% ipython --no-banner

In [1]: import numpy as np

In [2]: import numpy.linalg as la

In [3]: np.set_printoptions(precision=4, suppress=True, linewidth=120, legacy="1.25")

In [4]: def rnd(a):
   ...:     return np.round(a, 4) + 0
   ...: 

In [5]: out = np.array([[1, 0], [1, 0], [1, 2]])

In [6]: F = np.tile(out, (2, 3))

In [7]: F
Out[7]: 
array([[1, 0, 1, 0, 1, 0],
       [1, 0, 1, 0, 1, 0],
       [1, 2, 1, 2, 1, 2],
       [1, 0, 1, 0, 1, 0],
       [1, 0, 1, 0, 1, 0],
       [1, 2, 1, 2, 1, 2]])

In [8]: np.allclose(F[:-1].T @ la.lstsq(F[:-1].T, F[-1])[0], F[-1])
Out[8]: True

In [9]: np.unique(F.round(6), axis=0).shape
Out[9]: (2, 6)

In [10]: def softmax(z):
    ...:     e = np.exp(z - z.max(axis=-1, keepdims=True))
    ...:     return e / e.sum(axis=-1, keepdims=True)
    ...: 

In [11]: rnd(softmax(10 * F[0]))
Out[11]: array([0.3333, 0.    , 0.3333, 0.    , 0.3333, 0.    ])

In [12]: print(rnd(softmax(F[0] + 5)))
[0.2437 0.0896 0.2437 0.0896 0.2437 0.0896]

In [13]: S = F @ F.T / np.sqrt(6)

In [14]: rnd(softmax(S))
Out[14]: 
array([[0.1667, 0.1667, 0.1667, 0.1667, 0.1667, 0.1667],
       [0.1667, 0.1667, 0.1667, 0.1667, 0.1667, 0.1667],
       [0.0037, 0.0037, 0.4927, 0.0037, 0.0037, 0.4927],
       [0.1667, 0.1667, 0.1667, 0.1667, 0.1667, 0.1667],
       [0.1667, 0.1667, 0.1667, 0.1667, 0.1667, 0.1667],
       [0.0037, 0.0037, 0.4927, 0.0037, 0.0037, 0.4927]])

In [15]: rnd(softmax(S + np.triu(np.full(S.shape, -np.inf), 1)))
Out[15]: 
array([[1.    , 0.    , 0.    , 0.    , 0.    , 0.    ],
       [0.5   , 0.5   , 0.    , 0.    , 0.    , 0.    ],
       [0.0073, 0.0073, 0.9853, 0.    , 0.    , 0.    ],
       [0.25  , 0.25  , 0.25  , 0.25  , 0.    , 0.    ],
       [0.2   , 0.2   , 0.2   , 0.2   , 0.2   , 0.    ],
       [0.0037, 0.0037, 0.4927, 0.0037, 0.0037, 0.4927]])

In [16]: U, sv, vt = la.svd(F)

In [17]: V = vt[:(sv > 1e-8).sum()]

In [18]: rng = np.random.default_rng(446)

In [19]: x0 = F[5] + 3 * F[0] + rng.integers(2) * np.eye(6)[5]

In [20]: x0
Out[20]: array([4., 2., 4., 2., 4., 2.])

In [21]: rnd(V.T @ V)
Out[21]: 
array([[0.3333, 0.    , 0.3333, 0.    , 0.3333, 0.    ],
       [0.    , 0.3333, 0.    , 0.3333, 0.    , 0.3333],
       [0.3333, 0.    , 0.3333, 0.    , 0.3333, 0.    ],
       [0.    , 0.3333, 0.    , 0.3333, 0.    , 0.3333],
       [0.3333, 0.    , 0.3333, 0.    , 0.3333, 0.    ],
       [0.    , 0.3333, 0.    , 0.3333, 0.    , 0.3333]])

In [22]: rnd(np.diag(V.T @ V))
Out[22]: array([0.3333, 0.3333, 0.3333, 0.3333, 0.3333, 0.3333])

In [23]: la.matrix_rank(np.vstack([F, x0]))
Out[23]: 2

In [24]: np.argsort(-la.norm(F, axis=0).round(6), kind="stable")[:3]
Out[24]: array([1, 3, 5])

In [25]: print(rnd(la.norm(F, 2) / la.norm(F)))
0.8914

In [26]: [round(float(x), 4) for x in la.svd(F, compute_uv=False)[:3]]
Out[26]: [5.7766, 2.9378, 0.0]

In [27]: K = np.load("w.npy")

In [28]: K
Out[28]: 
array([[4., 3., 0., 0., 0., 3., 0., 0., 3., 0.],
       [3., 4., 0., 0., 0., 3., 0., 0., 3., 0.],
       [0., 0., 4., 3., 3., 0., 3., 3., 0., 3.],
       [0., 0., 3., 4., 3., 0., 3., 3., 0., 3.],
       [0., 0., 3., 3., 4., 0., 3., 3., 0., 3.],
       [3., 3., 0., 0., 0., 4., 0., 0., 3., 0.],
       [0., 0., 3., 3., 3., 0., 4., 3., 0., 3.],
       [0., 0., 3., 3., 3., 0., 3., 4., 0., 3.],
       [3., 3., 0., 0., 0., 3., 0., 0., 4., 0.],
       [0., 0., 3., 3., 3., 0., 3., 3., 0., 4.]])

In [29]: K @ K
Out[29]: 
array([[43., 42.,  0.,  0.,  0., 42.,  0.,  0., 42.,  0.],
       [42., 43.,  0.,  0.,  0., 42.,  0.,  0., 42.,  0.],
       [ 0.,  0., 61., 60., 60.,  0., 60., 60.,  0., 60.],
       [ 0.,  0., 60., 61., 60.,  0., 60., 60.,  0., 60.],
       [ 0.,  0., 60., 60., 61.,  0., 60., 60.,  0., 60.],
       [42., 42.,  0.,  0.,  0., 43.,  0.,  0., 42.,  0.],
       [ 0.,  0., 60., 60., 60.,  0., 61., 60.,  0., 60.],
       [ 0.,  0., 60., 60., 60.,  0., 60., 61.,  0., 60.],
       [42., 42.,  0.,  0.,  0., 42.,  0.,  0., 43.,  0.],
       [ 0.,  0., 60., 60., 60.,  0., 60., 60.,  0., 61.]])

In [30]: K.inv()
Traceback (most recent call last):
  Cell In[30], line 1
    K.inv()
AttributeError: 'numpy.ndarray' object has no attribute 'inv'


In [31]: np.trace(K)
Out[31]: 40.0

In [32]: x0 = np.array([-2, 1, 1, -2, -2, -1, -2, 0, -2, -2])

In [33]: rhs = K @ x0

In [34]: rhs
Out[34]: array([-14., -11., -20., -23., -23., -13., -23., -21., -14., -23.])

In [35]: rnd(la.solve(K, rhs))
Out[35]: array([-2.,  1.,  1., -2., -2., -1., -2.,  0., -2., -2.])

In [36]: rnd(la.solve(K.T, K[7]))
Out[36]: array([0., 0., 0., 0., 0., 0., 0., 1., 0., 0.])

In [37]: out = np.array([[1, 0, -2, -2, -1, 0, 1, -1],
    ...:     [0, -1, 0, -1, 1, 1, -2, 0],
    ...:     [-1, -2, -1, -1, 0, 2, -1, 1],
    ...:     [-1, 2, 0, -1, 0, 1, 1, 2],
    ...:     [1, -2, -1, 2, 0, 0, 0, -2],
    ...:     [1, -2, 1, 0, -2, 0, -2, -1],
    ...:     [0, 0, 2, -1, -1, 1, -2, -1],
    ...:     [2, 2, 2, 2, 0, 0, -1, 0]])

In [38]: mat = np.triu(out)

In [39]: mat
Out[39]: 
array([[ 1,  0, -2, -2, -1,  0,  1, -1],
       [ 0, -1,  0, -1,  1,  1, -2,  0],
       [ 0,  0, -1, -1,  0,  2, -1,  1],
       [ 0,  0,  0, -1,  0,  1,  1,  2],
       [ 0,  0,  0,  0,  0,  0,  0, -2],
       [ 0,  0,  0,  0,  0,  0, -2, -1],
       [ 0,  0,  0,  0,  0,  0, -2, -1],
       [ 0,  0,  0,  0,  0,  0,  0,  0]])

In [40]: la.matrix_rank(mat - mat[0, 0] * np.eye(8))
Out[40]: 7

In [41]: print([int(la.matrix_rank(la.matrix_power(mat, p))) for p in range(1, 9)])
[6, 5, 5, 5, 5, 5, 5, 5]

In [42]: t = np.radians(45)

In [43]: r_ = np.eye(10)

In [44]: r_[1, 1] = r_[3, 3] = np.cos(t)

In [45]: r_[1, 3], r_[3, 1] = -np.sin(t), np.sin(t)

In [46]: rnd(r_)
Out[46]: 
array([[ 1.    ,  0.    ,  0.    ,  0.    ,  0.    ,  0.    ,  0.    ,  0.    ,  0.    ,  0.    ],
       [ 0.    ,  0.7071,  0.    , -0.7071,  0.    ,  0.    ,  0.    ,  0.    ,  0.    ,  0.    ],
       [ 0.    ,  0.    ,  1.    ,  0.    ,  0.    ,  0.    ,  0.    ,  0.    ,  0.    ,  0.    ],
       [ 0.    ,  0.7071,  0.    ,  0.7071,  0.    ,  0.    ,  0.    ,  0.    ,  0.    ,  0.    ],
       [ 0.    ,  0.    ,  0.    ,  0.    ,  1.    ,  0.    ,  0.    ,  0.    ,  0.    ,  0.    ],
       [ 0.    ,  0.    ,  0.    ,  0.    ,  0.    ,  1.    ,  0.    ,  0.    ,  0.    ,  0.    ],
       [ 0.    ,  0.    ,  0.    ,  0.    ,  0.    ,  0.    ,  1.    ,  0.    ,  0.    ,  0.    ],
       [ 0.    ,  0.    ,  0.    ,  0.    ,  0.    ,  0.    ,  0.    ,  1.    ,  0.    ,  0.    ],
       [ 0.    ,  0.    ,  0.    ,  0.    ,  0.    ,  0.    ,  0.    ,  0.    ,  1.    ,  0.    ],
       [ 0.    ,  0.    ,  0.    ,  0.    ,  0.    ,  0.    ,  0.    ,  0.    ,  0.    ,  1.    ]])

In [47]: out = K @ r_.T

In [48]: np.allclose(la.norm(K, axis=1), la.norm(out, axis=1))
Out[48]: True

In [49]: rnd(la.det(r_)), rnd(np.trace(r_))
Out[49]: (1.0, 9.4142)

In [50]: rnd(np.abs(out - K).max(axis=0))
Out[50]: array([0.    , 2.8284, 0.    , 2.8284, 0.    , 0.    , 0.    , 0.    , 0.    , 0.    ])

In [51]: print(rnd(out))
[[ 4.      2.1213  0.      2.1213  0.      3.      0.      0.      3.      0.    ]
 [ 3.      2.8284  0.      2.8284  0.      3.      0.      0.      3.      0.    ]
 [ 0.     -2.1213  4.      2.1213  3.      0.      3.      3.      0.      3.    ]
 [ 0.     -2.8284  3.      2.8284  3.      0.      3.      3.      0.      3.    ]
 [ 0.     -2.1213  3.      2.1213  4.      0.      3.      3.      0.      3.    ]
 [ 3.      2.1213  0.      2.1213  0.      4.      0.      0.      3.      0.    ]
 [ 0.     -2.1213  3.      2.1213  3.      0.      4.      3.      0.      3.    ]
 [ 0.     -2.1213  3.      2.1213  3.      0.      3.      4.      0.      3.    ]
 [ 3.      2.1213  0.      2.1213  0.      3.      0.      0.      4.      0.    ]
 [ 0.     -2.1213  3.      2.1213  3.      0.      3.      3.      0.      4.    ]]

In [52]: rnd(la.svd(K, compute_uv=False)), rnd(la.svd(out, compute_uv=False))
Out[52]: 
(array([19., 13.,  1.,  1.,  1.,  1.,  1.,  1.,  1.,  1.]),
 array([19., 13.,  1.,  1.,  1.,  1.,  1.,  1.,  1.,  1.]))

In [53]: M = np.load("data.npy")

In [54]: M
Out[54]: 
array([[ 2,  2,  0,  3,  0],
       [ 2,  2,  0,  3,  0],
       [-1,  0, -3,  3, -1],
       [ 0,  0,  0,  0,  0],
       [ 3,  3,  3,  6, -2],
       [ 0,  0,  0,  0,  0],
       [ 2,  2,  0,  3,  0],
       [-5,  0,  1, -2,  6],
       [-2,  0,  3,  0,  3],
       [ 1,  2, -3,  6, -1],
       [-1,  0, -3,  3, -1],
       [ 1,  3,  6,  6,  1],
       [-3,  0, -2, -2,  3],
       [-1,  3, -2,  7,  0],
       [ 0,  0,  0,  0,  0],
       [-3,  2,  1,  1,  6],
       [ 0,  0,  0,  0,  0],
       [ 2,  2,  0,  3,  0],
       [ 0,  0,  0,  0,  0],
       [-3,  0,  0,  3,  2],
       [ 2,  3,  0,  9, -3],
       [-1,  0, -3,  3, -1],
       [-2,  0,  3,  0,  3],
       [ 1,  1,  3,  3, -2],
       [ 0,  0,  0,  0,  0],
       [-2,  0,  3,  0,  3],
       [ 0,  3,  3,  9,  0],
       [-3,  0, -2, -2,  3],
       [ 0,  0,  0,  0,  0],
       [-2,  2, -5,  4,  2],
       [-3,  0, -2, -2,  3]])

In [55]: Xc = M - M.mean(axis=0)

In [56]: V = la.svd(Xc)[2][:4]

In [57]: out = Xc - Xc @ V.T @ V

In [58]: rnd(np.diag(V.T @ V))
Out[58]: array([0.8197, 0.4527, 0.9954, 0.9233, 0.809 ])

In [59]: print(la.norm(out, axis=1).round(6).argmax())
13

In [60]: rnd((Xc @ V.T).std(axis=0))
Out[60]: array([3.7809, 2.3843, 1.8565, 0.8981])

In [61]: rnd(la.norm(out) / la.norm(Xc))
Out[61]: 0.0522

In [62]: z = M[:, 0] > np.median(M[:, 0])

In [63]: u = M[z].mean(axis=0) - M[~z].mean(axis=0)

In [64]: rnd((((M - M.mean(axis=0)) @ u > 0) == z).mean())
Out[64]: 0.9355

In [65]: z.astype(int)
Out[65]: array([1, 1, 0, 0, 1, 0, 1, 0, 0, 1, 0, 1, 0, 0, 0, 0, 0, 1, 0, 0, 1, 0, 0, 1, 0, 0, 0, 0, 0, 0, 0])

In [66]: np.argsort(-np.abs(u).round(6), kind="stable")
Out[66]: array([3, 0, 4, 1, 2])

In [67]: rnd(u)
Out[67]: array([ 3.2323,  1.7677,  1.3636,  3.5303, -2.1869])

In [68]: ((M - M.mean(axis=0)) @ u > 0).astype(int)
Out[68]: array([1, 1, 0, 0, 1, 0, 1, 0, 0, 1, 0, 1, 0, 1, 0, 0, 0, 1, 0, 0, 1, 0, 0, 1, 0, 0, 1, 0, 0, 0, 0])

In [69]: x0 = np.array([-1, 0, 0, -3, 3, -1])

In [70]: h = np.maximum(F @ x0, 0)

In [71]: np.flatnonzero(h > 1e-9)
Out[71]: array([0, 1, 3, 4])

In [72]: print(rnd(np.tanh(F @ x0)))
[ 0.964  0.964 -1.     0.964  0.964 -1.   ]

In [73]: np.maximum(F @ (3 * x0), 0)
Out[73]: array([6, 6, 0, 6, 6, 0])
